$ python3 -q
>>> import numpy as np
>>> np.set_printoptions(suppress=True, linewidth=200)
>>> tidy = lambda a: np.round(a, 2) + 0
>>> arr = np.array([[0, 0, 0], [0, 1, 2], [0, 2, 4]])
>>> # equal to its transpose
>>> Uu, sv, Vh = np.linalg.svd(arr)
>>> V = Vh[:(sv > 1e-8).sum()]
>>> rng = np.random.default_rng(488)
>>> x0 = arr[2] + 2 * arr[0] + rng.integers(2) * np.eye(3)[2]
>>> print(x0)
[0. 2. 5.]
>>> print(tidy(np.diag(V.T @ V)))
[0.  0.2 0.8]
>>> print(np.allclose(V.T @ V @ x0, x0))
False
>>> print(tidy(np.linalg.norm(x0 - V.T @ V @ x0)))
0.45
>>> A2 = arr + rng.integers(-2, 3, (3, 1)) @ rng.integers(-2, 3, (1, 3))
>>> print(A2)
[[ 4 -4 -2]
 [ 0  1  2]
 [ 4 -2  2]]
>>> print(np.abs(A2 - arr).sum(axis=1))
[10  0 10]
>>> print(A2 - arr)
[[ 4 -4 -2]
 [ 0  0  0]
 [ 4 -4 -2]]
>>> print(np.linalg.matrix_rank(A2 - arr, tol=1e-8))
1
>>> Uu, sv, Vh = np.linalg.svd(arr, full_matrices=False)
>>> print((sv > 1e-8).sum())
1
>>> print(tidy(Uu.T @ arr @ Vh.T))
[[5. 0. 0.]
 [0. 0. 0.]
 [0. 0. 0.]]
>>> print(tidy(np.sqrt((sv ** 2).sum())), tidy(np.linalg.norm(arr)))
5.0 5.0
>>> print(np.abs(Uu[:, 0]).round(6).argmax())
2
>>> print(tidy(sv / sv[0]))
[1. 0. 0.]
>>> print(np.einsum("ii->", arr))
5
>>> print(tidy(np.linalg.eigvals(arr)))
[5. 0. 0.]
>>> print(np.poly(arr))
[ 1. -5.  0.  0.]
>>> print(tidy(np.linalg.eigvals(arr).sum().real))
5.0
>>> M = np.load("dump.npy")
>>> print(M)
[[ 0.21  1.47 -1.52  1.91  0.  ]
 [ 1.5  -0.69  0.88  1.76  0.41]
 [-0.25  1.83  1.73  0.02  0.93]]
>>> vals, V = np.linalg.eigh(arr)
>>> print(tidy(np.abs(V[:, -1])))
[0.   0.45 0.89]
>>> print(np.unique(vals.round(6) + 0, return_counts=True)[1])
[2 1]
>>> print(tidy(np.linalg.eigvalsh(arr @ arr)))
[ 0.  0. 25.]
>>> print(tidy(np.linalg.svd(arr, compute_uv=False)))
[5. 0. 0.]
>>> Uu, sv, Vh = np.linalg.svd(M, full_matrices=False)
>>> print(tidy(Uu.T @ Uu))
[[1. 0. 0.]
 [0. 1. 0.]
 [0. 0. 1.]]
>>> print(Uu.shape, sv.shape, Vh.shape)
(3, 3) (3,) (3, 5)
>>> print(np.allclose(Uu * sv @ Vh, M))
True
>>> idx = rng.integers(0, 2, 4)
>>> mat = np.triu((idx[:, None] == idx) & (rng.random((4, 4)) < 0.8), 1).astype(int)
>>> mat += mat.T
>>> print(mat)
[[0 1 1 0]
 [1 0 1 0]
 [1 1 0 0]
 [0 0 0 0]]
>>> # 2 groups of indices that never mix
>>> vals, V = np.linalg.eigh(mat)
>>> x0 = np.array([0, 2, 2, 1])
>>> print(tidy(V * np.maximum(vals, 0) @ V.T))
[[0.67 0.67 0.67 0.  ]
 [0.67 0.67 0.67 0.  ]
 [0.67 0.67 0.67 0.  ]
 [0.   0.   0.   0.  ]]
>>> print(tidy(x0 @ mat @ x0 / (x0 @ x0)), tidy(vals[0]), tidy(vals[-1]))
0.89 -1.0 2.0
>>> data = np.load("m.npy")
>>> print(data)
[[-0.07 -0.59 -0.25  1.26]
 [ 0.19  0.2   0.03  0.13]
 [ 1.15  0.55  0.61  2.5 ]
 [-0.94 -0.84 -0.23 -1.03]]
>>> # null space of dimension 1
>>> Uu, sv, Vh = np.linalg.svd(data, full_matrices=False)
>>> print(tidy(np.sqrt((sv ** 2).sum())), tidy(np.linalg.norm(data)))
3.61 3.61
>>> print(tidy(Uu.T @ data @ Vh.T))
[[3.37 0.   0.   0.  ]
 [0.   1.27 0.   0.  ]
 [0.   0.   0.28 0.  ]
 [0.   0.   0.   0.  ]]
>>> print(Uu.shape, sv.shape, Vh.shape)
(4, 4) (4,) (4, 4)
>>> Uu, sv, Vh = np.linalg.svd(data)
>>> V = Vh[:(sv > 1e-8).sum()]
>>> x0 = data[0] + 2 * data[3] + rng.integers(2) * np.eye(4)[3]
>>> print(x0)
[-1.95 -2.27 -0.71 -0.8 ]
>>> print(tidy(V.T @ V))
[[ 0.4   0.46 -0.01  0.18]
 [ 0.46  0.65  0.01 -0.14]
 [-0.01  0.01  1.    0.  ]
 [ 0.18 -0.14  0.    0.95]]
>>> print(tidy(np.diag(V.T @ V)))
[0.4  0.65 1.   0.95]
>>> print(tidy(np.linalg.norm(x0 - V.T @ V @ x0)))
0.0
>>> Uu, sv, Vh = np.linalg.svd(data)
>>> print(np.argmax(sv[:-1] / (sv[1:] + 1e-6)) + 1)
3
>>> A2 = Uu[:, :3] @ np.diag(sv[:3]) @ Vh[:3]
>>> print(np.linalg.matrix_rank(data, rtol=0.05))
3
>>> print(tidy(np.abs(data - A2).max()))
0.0
>>> print(tidy(np.linalg.norm(data - A2) / np.linalg.norm(data)))
0.0
>>> print(tidy(np.linalg.norm(data - A2, 2)), tidy(sv[3]))
0.0 0.0
